$ ipython --no-banner

In [1]: import numpy as np

In [2]: np.set_printoptions(suppress=True, linewidth=200)

In [3]: def tidy(a):
   ...:     return np.round(a, 1) + 0
   ...: 

In [4]: M = np.load("block10.npy")

In [5]: M
Out[5]: 
array([[4, 1, 3, 5, 1, 1, 3, 2, 0, 5],
       [1, 4, 1, 3, 5, 1, 1, 3, 2, 0],
       [3, 1, 4, 1, 3, 5, 1, 1, 3, 2],
       [5, 3, 1, 4, 1, 3, 5, 1, 1, 3],
       [1, 5, 3, 1, 4, 1, 3, 5, 1, 1],
       [1, 1, 5, 3, 1, 4, 1, 3, 5, 1],
       [3, 1, 1, 5, 3, 1, 4, 1, 3, 5],
       [2, 3, 1, 1, 5, 3, 1, 4, 1, 3],
       [0, 2, 3, 1, 1, 5, 3, 1, 4, 1],
       [5, 0, 2, 3, 1, 1, 5, 3, 1, 4]])

In [6]: rng = np.random.default_rng(54368)

In [7]: z = rng.permutation(10)

In [8]: z
Out[8]: array([0, 8, 3, 7, 4, 5, 2, 6, 9, 1])

In [9]: Y = M[z][:, z]

In [10]: np.diag(Y)
Out[10]: array([4, 4, 4, 4, 4, 4, 4, 4, 4, 4])

In [11]: np.trace(Y)
Out[11]: np.int64(40)

In [12]: ev, evecs = np.linalg.eigh(M)

In [13]: x = np.array([-2, 1, 0, 2, 2, 2, 2, -2, -2, 1])

In [14]: tidy(np.linalg.eigvalsh(M[1:, 1:]))
Out[14]: array([-4.3, -3.9, -1. ,  1.4,  1.7,  3.8,  8.1,  8.1, 22.1])

In [15]: (np.sign(evecs[:, -1].round(6)) == np.sign(evecs[0, -1].round(6))).astype(int)
Out[15]: array([1, 1, 1, 1, 1, 1, 1, 1, 1, 1])

In [16]: x @ M @ x
Out[16]: np.int64(36)

In [17]: Y = M + rng.integers(-2, 3, (10, 9)) @ rng.integers(-2, 3, (9, 10))

In [18]: Y
Out[18]: 
array([[ -3,   1,   2,   3,   7,   4,   0,   5,   4,   9],
       [ -4,   2,  -4,  17,   0,   4,  -5,  -9,   7,  -4],
       [  2,  -4,  -4,   8,   4,   9, -14,   1,   2,  -3],
       [  3,  -8,   1,   7,  -2,   9,   3,  -5,   1,   0],
       [ -4,   3,  -1,   2,   5,   7,  -1,   3,   5,  -2],
       [ 12,  -6,  15,   8,  -9,   5,  10,  -2,  -1,   2],
       [ -1,   0,  -9,  -4,  12,   7,  -8,   8,   5,  -1],
       [ 15,  -4,  10,  -4,  -4,   2,  12,   9, -11,   4],
       [  2, -12,  11,  -2,  -5,  13,  13,  -5,   2,   3],
       [  3,  -5,  13,   5,  -4,  -1,  18,   1,  -1,  13]])

In [19]: np.linalg.matrix_rank(Y - M, tol=1e-8)
Out[19]: np.int64(9)

In [20]: tidy(np.linalg.svd(Y - M, compute_uv=False))
Out[20]: array([47.8, 30.2, 22.3, 19.1,  8.5,  4. ,  3. ,  1.2,  0.1,  0. ])

In [21]: arr = np.load("mat.npy")

In [22]: arr
Out[22]: 
array([[0, 1, 0, 1, 3, 0, 0, 0, 3, 0, 0, 0],
       [0, 0, 0, 0, 0, 2, 0, 0, 1, 0, 2, 0],
       [0, 0, 0, 0, 0, 2, 0, 0, 0, 0, 0, 0],
       [2, 0, 1, 0, 0, 0, 0, 0, 0, 0, 0, 1],
       [0, 0, 0, 0, 0, 1, 0, 0, 0, 1, 3, 0],
       [2, 0, 0, 0, 2, 3, 0, 0, 3, 0, 0, 0],
       [2, 0, 0, 0, 0, 1, 0, 0, 0, 0, 3, 3],
       [0, 0, 0, 0, 0, 0, 0, 0, 0, 0, 0, 0],
       [2, 0, 0, 0, 0, 0, 1, 0, 0, 3, 3, 0],
       [0, 0, 0, 0, 3, 1, 0, 0, 0, 0, 0, 0],
       [0, 0, 2, 0, 0, 1, 0, 0, 2, 0, 3, 0],
       [2, 0, 2, 0, 0, 0, 0, 0, 0, 1, 0, 2],
       [0, 0, 3, 2, 0, 0, 3, 2, 0, 0, 1, 1]])

In [23]: np.unique(arr.round(6), axis=0).shape
Out[23]: (13, 12)

In [24]: np.abs(np.diag(np.linalg.qr(arr)[1])) > 1e-9
Out[24]: array([ True,  True,  True,  True,  True,  True,  True, False,  True,  True,  True,  True])

In [25]: x = np.array([3, 1, 3, 1, 1, 1, 0, 2, 0, 2, 1, 0])

In [26]: a = np.maximum(arr @ x, 0)

In [27]: arr.T @ a
Out[27]: array([118,   5, 105,  37,  49,  75,  63,  32,  72,  65, 147,  83])
